% python3 -q
>>> import numpy as np
>>> np.set_printoptions(precision=2, suppress=True, linewidth=140, legacy="1.25")
>>> data = np.loadtxt("out13.csv", delimiter=",")
>>> data
array([[ 0.02, -0.2 , -0.98],
       [-0.2 ,  0.96, -0.2 ],
       [-0.98, -0.2 ,  0.02]])
>>> # orthonormal columns
>>> rng = np.random.default_rng(254)
>>> other = data + rng.integers(-2, 3, (3, 1)) @ rng.integers(-2, 3, (1, 3))
>>> other
array([[ 0.02, -2.2 , -1.98],
       [-0.2 ,  0.96, -0.2 ],
       [-0.98,  3.8 ,  2.02]])
>>> np.abs(other - data).sum(axis=1)
array([3., 0., 6.])
>>> np.linalg.norm(data, axis=0)
array([1., 1., 1.])
>>> np.linalg.pinv(data)
array([[ 0.02, -0.2 , -0.98],
       [-0.2 ,  0.96, -0.2 ],
       [-0.98, -0.2 ,  0.02]])
>>> np.linalg.svd(data, compute_uv=False)
array([1., 1., 1.])
>>> ev, V = np.linalg.eig(data)
>>> round(np.prod(ev), 2)
-1.0
>>> ev
array([ 1., -1.,  1.])
>>> np.sort(np.linalg.eigvals(data @ data))
array([1., 1., 1.])
>>> f = np.array([-1, 1, -2])
>>> other = data + np.outer(f, np.eye(3)[0])
>>> np.linalg.matrix_rank(other - data)
1
>>> np.round(np.linalg.det(other) / np.linalg.det(data), 2), round(1 + np.linalg.solve(data, f)[0], 2)
(2.75, 2.75)
>>> other = data / np.sqrt((data ** 2).mean(axis=1, keepdims=True))
>>> np.linalg.norm(other, axis=1)
array([1.73, 1.73, 1.73])
>>> other[2]
array([-1.7 , -0.34,  0.03])
>>> m1 = np.array([[-2.0, 4.0, -4.0], [2.0, 0.0, -3.0], [2.0, -2.0, -1.0]])
>>> q, V = np.linalg.qr(m1[:, :2])[0], np.linalg.qr(m1[:, 2:])[0]
>>> sigma = np.linalg.svd(q.T @ V, compute_uv=False)
>>> np.round(np.linalg.norm(q @ q.T - V @ V.T, 2), 2)
1.0
>>> (sigma > 0.9).sum()
1
>>> np.degrees(np.arccos(sigma.clip(0, 1)))
array([13.9])
>>> round(np.linalg.eigvals(m1).sum().real, 2)
-3.0
>>> round(np.linalg.det(m1[::-1]), 2)
-12.0
>>> np.poly(m1)
array([  1.,   3.,  -4., -12.])
>>> J = np.load("m.npy")
>>> J
array([[3, 2, 1],
       [1, 3, 2],
       [2, 1, 3]])
>>> f, v = J[2], J[0]
>>> f @ f
14
>>> p = (f @ v) / (f @ f) * f
>>> np.round(np.linalg.norm(f + v) ** 2 + np.linalg.norm(f - v) ** 2, 2)
56.0
>>> np.sort(np.abs(np.linalg.eigvals(J)))
array([1.73, 1.73, 6.  ])
>>> np.trace(J)
9
>>> np.allclose(J @ J.T, J.T @ J)
True
>>> round(float(np.abs(np.linalg.eigvals(J)).max()), 2)
6.0
>>> np.linalg.matrix_power(J, 3)
array([[72, 75, 69],
       [69, 72, 75],
       [75, 69, 72]])
>>> mat = np.loadtxt("arr.csv", delimiter=",")
>>> mat
array([[ 1.  ,  0.  ,  0.  ],
       [ 0.  ,  0.5 ,  0.87],
       [ 0.  , -0.87,  0.5 ]])
>>> # keeps lengths
>>> np.trace(mat)
2.0
>>> (mat + mat.T) / 2
array([[1. , 0. , 0. ],
       [0. , 0.5, 0. ],
       [0. , 0. , 0.5]])
>>> np.sort(np.abs(np.linalg.eigvals(mat)))
array([1., 1., 1.])
>>> np.round(np.linalg.det(mat), 2)
1.0
>>> assert mat == mat.T
Traceback (most recent call last):
  File "<python-input-50>", line 1, in <module>
    assert mat == mat.T
           ^^^^^^^^^^^^
ValueError: The truth value of an array with more than one element is ambiguous. Use a.any() or a.all()
>>> round(np.abs(np.linalg.eigvals(mat)).max(), 2)
1.0
>>> np.allclose(mat @ mat.T, mat.T @ mat)
True
>>> other = J + rng.integers(-2, 3, (3, 1)) @ rng.integers(-2, 3, (1, 3))
>>> other
array([[ 3,  0,  1],
       [ 1,  1,  2],
       [ 2, -1,  3]])
>>> np.linalg.matrix_rank(other - J, tol=1e-8)
1
>>> np.abs(other - J).sum(axis=1)
array([2, 2, 2])
>>> vec = np.array([0, 3, 2])
>>> rhs = mat @ vec
>>> rhs
array([ 0.  ,  3.23, -1.6 ])
>>> np.linalg.solve(mat, rhs)
array([0., 3., 2.])
>>> np.linalg.solve(mat, mat[:, 0])
array([ 1., -0.,  0.])
>>> np.linalg.solve(mat, -1 * rhs)
array([ 0., -3., -2.])
>>> np.linalg.solve(mat, rhs + mat[:, 2])
array([0., 3., 3.])
>>> np.round(np.linalg.solve(mat.T, mat[1]), 2) + 0
array([0., 1., 0.])
>>> W0 = np.load("run12.npy")
>>> W0
array([[6, 4, 1, 4, 1],
       [4, 0, 4, 3, 4],
       [1, 4, 6, 0, 2],
       [4, 3, 0, 2, 3],
       [1, 4, 2, 3, 4]])
>>> idx = rng.permutation(5)
>>> idx
array([3, 2, 4, 1, 0])
>>> other = W0[idx][:, idx]
>>> other
array([[2, 0, 3, 3, 4],
       [0, 6, 2, 4, 1],
       [3, 2, 4, 4, 1],
       [3, 4, 4, 0, 4],
       [4, 1, 1, 4, 6]])
>>> arr = np.load("test3.npy")
>>> arr
array([[ 3.,  0.,  0.],
       [ 0.,  0.,  1.],
       [ 0.,  1., -1.]])
>>> ev, V = np.linalg.eigh(arr)
>>> vec = np.array([3, 2, 3])
>>> V * np.maximum(ev, 0) @ V.T
array([[3.  , 0.  , 0.  ],
       [0.  , 0.45, 0.28],
       [0.  , 0.28, 0.17]])
>>> (np.sign(V[:, -1].round(6)) == np.sign(V[0, -1].round(6))).astype(int)
array([1, 0, 0])
>>> round(float(vec @ arr @ vec / (vec @ vec)), 2), np.round(ev[0], 2), ev[-1]
(1.36, -1.62, 3.0)
>>> ev, V = np.linalg.eig(arr)
>>> np.sort(np.linalg.eigvals(arr @ arr))
array([0.38, 2.62, 9.  ])
>>> np.round(arr @ V[:, 0] - ev[0] * V[:, 0], 2) + 0
array([0., 0., 0.])
>>> vec = np.array([1, 1, 2])
>>> rhs = arr @ vec
>>> beta, lr = np.zeros(3), 1 / np.linalg.norm(arr, 2) ** 2
>>> for i in range(20):
...     beta -= lr * arr.T @ (arr @ beta - rhs)
...     if i % 5 == 0: print(i, round(np.linalg.norm(arr @ beta - rhs), 2))
... 
0 1.76
5 0.94
10 0.73
15 0.59
>>> np.round(np.linalg.cond(arr), 2)
4.85
>>> ev, V = np.linalg.eigvalsh(arr)
Traceback (most recent call last):
  File "<python-input-86>", line 1, in <module>
    ev, V = np.linalg.eigvalsh(arr)
    ^^^^^
ValueError: too many values to unpack (expected 2)
>>> ev, V = np.linalg.eigh(arr)
>>> np.unique(ev.round(6) + 0, return_counts=True)[1]
array([1, 1, 1])
>>> ev.sum(), np.trace(arr)
(2.0, 2.0)
>>> np.abs(V[:, -1])
array([1., 0., 0.])
>>> np.round(V @ np.diag(ev) @ V.T, 2) + 0
array([[ 3.,  0.,  0.],
       [ 0.,  0.,  1.],
       [ 0.,  1., -1.]])
>>> np.linalg.eigvalsh(arr + 5 * np.eye(3))
array([3.38, 5.62, 8.  ])
>>> np.linalg.eigvalsh(arr @ arr)
array([0.38, 2.62, 9.  ])
>>> [round(float(np.linalg.det(arr[:i, :i])), 2) + 0 for i in range(1, 4)]
[3.0, 0.0, -3.0]
>>> try:
...     np.linalg.cholesky(arr)
... except np.linalg.LinAlgError as e:
...     print(repr(e))
... 
LinAlgError('Matrix is not positive definite')
>>> A = np.array([[2, 2, 3], [2, -2, -1], [3, -1, 0]])
>>> A
array([[ 2,  2,  3],
       [ 2, -2, -1],
       [ 3, -1,  0]])
>>> # equal to its transpose
>>> ev, V = np.linalg.eigh(A)
>>> ev
array([-4.13, -0.22,  4.35])
>>> np.abs(V[:, -1]).round(6).argmax()
0
>>> np.linalg.svd(A, compute_uv=False)
array([4.35, 4.13, 0.22])
>>> np.linalg.eigvalsh(A + 5 * np.eye(3))
array([0.87, 4.78, 9.35])
>>> np.linalg.eigvalsh(A @ A)
array([ 0.05, 17.03, 18.92])
>>> np.round(V.T @ V, 2) + 0
array([[1., 0., 0.],
       [0., 1., 0.],
       [0., 0., 1.]])
>>> np.round(V @ np.diag(ev) @ V.T, 2) + 0
array([[ 2.,  2.,  3.],
       [ 2., -2., -1.],
       [ 3., -1.,  0.]])
>>> np.abs(V[:, -1])
array([0.83, 0.18, 0.53])
>>> round(float(ev.sum()), 2), np.trace(A)
(-0.0, 0)
>>> cov = A.T @ A
>>> np.trace(cov), (A ** 2).sum()
(36, 36)
>>> (A @ A.T).shape
(3, 3)
>>> np.linalg.eigvalsh(cov)[::-1]
array([18.92, 17.03,  0.05])
>>> np.linalg.svd(A, compute_uv=False) ** 2
array([18.92, 17.03,  0.05])
>>> np.allclose(cov, cov.T)
True
>>> np.linalg.matrix_rank(cov)
3
>>> vec = np.array([2, -2, -2])
>>> rhs = A @ vec
>>> rhs
array([-6, 10,  8])
>>> np.linalg.solve(A, rhs)
array([ 2., -2., -2.])
>>> np.linalg.solve(A, 4 * rhs)
array([ 8., -8., -8.])
>>> np.sort(np.linalg.eigvals(mat).real)
array([0.5, 0.5, 1. ])
>>> (mat != 0).astype(int)
array([[1, 0, 0],
       [0, 1, 1],
       [0, 1, 1]])
>>> K = np.load("case4.npy")
>>> K
array([[-0.4 ,  1.47, -1.5 ],
       [-1.4 ,  4.  , -1.1 ],
       [ 0.5 , -0.65, -1.4 ],
       [-0.4 ,  1.21, -3.1 ],
       [-0.2 ,  0.56,  0.2 ],
       [ 0.  , -0.01, -0.2 ],
       [-0.6 ,  1.57, -0.6 ],
       [ 2.7 , -8.06, -1.6 ],
       [-1.2 ,  3.32, -1.1 ],
       [ 0.2 , -0.87, -1.  ]])
>>> other = np.c_[K[:, :2] @ np.array([[2, 3], [2, 1]]), np.array([-3, 1, 0, -3, 1, 3, 0, 2, 0, -3])]
>>> other
array([[  2.14,   0.27,  -3.  ],
       [  5.2 ,  -0.2 ,   1.  ],
       [ -0.3 ,   0.85,   0.  ],
       [  1.62,   0.01,  -3.  ],
       [  0.72,  -0.04,   1.  ],
       [ -0.02,  -0.01,   3.  ],
       [  1.94,  -0.23,   0.  ],
       [-10.72,   0.04,   2.  ],
       [  4.24,  -0.28,   0.  ],
       [ -1.34,  -0.27,  -3.  ]])
>>> np.linalg.matrix_rank(other)
3
>>> np.round(np.linalg.norm(other - K @ np.linalg.lstsq(K, other)[0], axis=0), 2) + 0
array([0.  , 0.  , 5.64])
